$ ipython --no-banner

In [1]: import numpy as np

In [2]: import numpy.linalg as la

In [3]: np.set_printoptions(suppress=True, linewidth=200)

In [4]: rnd = lambda a: np.round(a, 3) + 0

In [5]: feats = np.load("data.npy")

In [6]: feats
Out[6]: 
array([[2, 3, 0, 1, 2],
       [2, 2, 3, 0, 1],
       [1, 2, 2, 3, 0],
       [0, 1, 2, 2, 3],
       [3, 0, 1, 2, 2]])

In [7]: O, r_ = la.qr(feats)

In [8]: np.allclose(r_.T @ r_, feats.T @ feats)
Out[8]: True

In [9]: rnd(O.T @ O)
Out[9]: 
array([[1., 0., 0., 0., 0.],
       [0., 1., 0., 0., 0.],
       [0., 0., 1., 0., 0.],
       [0., 0., 0., 1., 0.],
       [0., 0., 0., 0., 1.]])

In [10]: rnd(np.abs(np.diag(r_)))
Out[10]: array([4.243, 3.162, 3.017, 2.922, 2.774])

In [11]: rnd(r_)
Out[11]: 
array([[-4.243, -2.828, -2.593, -2.593, -2.828],
       [ 0.   , -3.162, -1.476, -1.16 , -0.949],
       [ 0.   ,  0.   , -3.017, -1.182, -0.751],
       [ 0.   ,  0.   ,  0.   , -2.922, -0.917],
       [ 0.   ,  0.   ,  0.   ,  0.   ,  2.774]])

In [12]: rnd(np.trace(O @ O.T))
Out[12]: np.float64(5.0)

In [13]: rng = np.random.default_rng(65)

In [14]: idx = rng.permutation(5)

In [15]: idx
Out[15]: array([2, 1, 4, 3, 0])

In [16]: other = feats[idx][:, idx]

In [17]: np.allclose(other, feats)
Out[17]: False

In [18]: rnd(np.sort(np.abs(la.eigvals(other))))
Out[18]: array([2.32, 2.32, 2.76, 2.76, 8.  ])

In [19]: other
Out[19]: 
array([[2, 2, 0, 3, 1],
       [3, 2, 1, 0, 2],
       [1, 0, 2, 2, 3],
       [2, 1, 3, 2, 0],
       [0, 3, 2, 1, 2]])

In [20]: np.diag(other)
Out[20]: array([2, 2, 2, 2, 2])

In [21]: np.trace(other)
Out[21]: np.int64(10)

In [22]: O = other.astype(float).copy()

In [23]: for j in range(5):
    ...:     O[:, j] -= O[:, :j] @ (O[:, :j].T @ O[:, j])
    ...:     O[:, j] /= la.norm(O[:, j])
    ...: 

In [24]: rnd(O.T @ O)
Out[24]: 
array([[1., 0., 0., 0., 0.],
       [0., 1., 0., 0., 0.],
       [0., 0., 1., 0., 0.],
       [0., 0., 0., 1., 0.],
       [0., 0., 0., 0., 1.]])

In [25]: rnd(la.det(feats))
Out[25]: np.float64(328.0)

In [26]: np.allclose(feats, feats.T)
Out[26]: False

In [27]: la.matrix_power(feats, 4)
Out[27]: 
array([[828, 844, 809, 790, 825],
       [825, 828, 844, 809, 790],
       [790, 825, 828, 844, 809],
       [809, 790, 825, 828, 844],
       [844, 809, 790, 825, 828]])

In [28]: rnd(np.abs(la.eigvals(feats)).max())
Out[28]: np.float64(8.0)

In [29]: (feats - feats.T) / 2
Out[29]: 
array([[ 0. ,  0.5, -0.5,  0.5, -0.5],
       [-0.5,  0. ,  0.5, -0.5,  0.5],
       [ 0.5, -0.5,  0. ,  0.5, -0.5],
       [-0.5,  0.5, -0.5,  0. ,  0.5],
       [ 0.5, -0.5,  0.5, -0.5,  0. ]])

In [30]: feats @ feats
Out[30]: 
array([[16, 13, 13,  8, 14],
       [14, 16, 13, 13,  8],
       [ 8, 14, 16, 13, 13],
       [13,  8, 14, 16, 13],
       [13, 13,  8, 14, 16]])

In [31]: (feats + feats.T) / 2
Out[31]: 
array([[2. , 2.5, 0.5, 0.5, 2.5],
       [2.5, 2. , 2.5, 0.5, 0.5],
       [0.5, 2.5, 2. , 2.5, 0.5],
       [0.5, 0.5, 2.5, 2. , 2.5],
       [2.5, 0.5, 0.5, 2.5, 2. ]])

In [32]: np.trace(feats)
Out[32]: np.int64(10)

In [33]: K = np.array([[4, -5, -1, 3, 5, 2, 0],
    ...:     [2, 0, -6, 0, 5, -9, -5],
    ...:     [2, 0, -6, 0, 5, -9, -5],
    ...:     [-1, -4, 2, 0, -1, -2, -6],
    ...:     [-6, 9, 1, 8, -9, 2, -1]])

In [34]: x0 = np.array([4, 1, 1, 2, 1, 3, 2])

In [35]: h = np.maximum(K @ x0, 0)

In [36]: np.maximum(K @ x0, 0) - np.maximum(-K @ x0, 0)
Out[36]: array([ 27, -30, -30, -25,  -3])

In [37]: rnd(np.tanh(K @ x0))
Out[37]: array([ 1.   , -1.   , -1.   , -1.   , -0.995])

In [38]: K * (h > 1e-9)[:, None]
Out[38]: 
array([[ 4, -5, -1,  3,  5,  2,  0],
       [ 0,  0,  0,  0,  0,  0,  0],
       [ 0,  0,  0,  0,  0,  0,  0],
       [ 0,  0,  0,  0,  0,  0,  0],
       [ 0,  0,  0,  0,  0,  0,  0]])

In [39]: np.flatnonzero(h > 1e-9)
Out[39]: array([0])

In [40]: rk = la.matrix_rank(K)

In [41]: rk
Out[41]: np.int64(4)

In [42]: ns = la.svd(K)[2][rk:].T

In [43]: [int(la.matrix_rank(K[:, :j + 1])) for j in range(7)]
Out[43]: [1, 2, 3, 4, 4, 4, 4]

In [44]: [int(la.matrix_rank(K[:i])) for i in range(1, len(K) + 1)]
Out[44]: [1, 2, 2, 3, 4]

In [45]: [int(la.matrix_rank(np.delete(K, i, axis=0))) for i in range(5)]
Out[45]: [3, 4, 4, 3, 3]
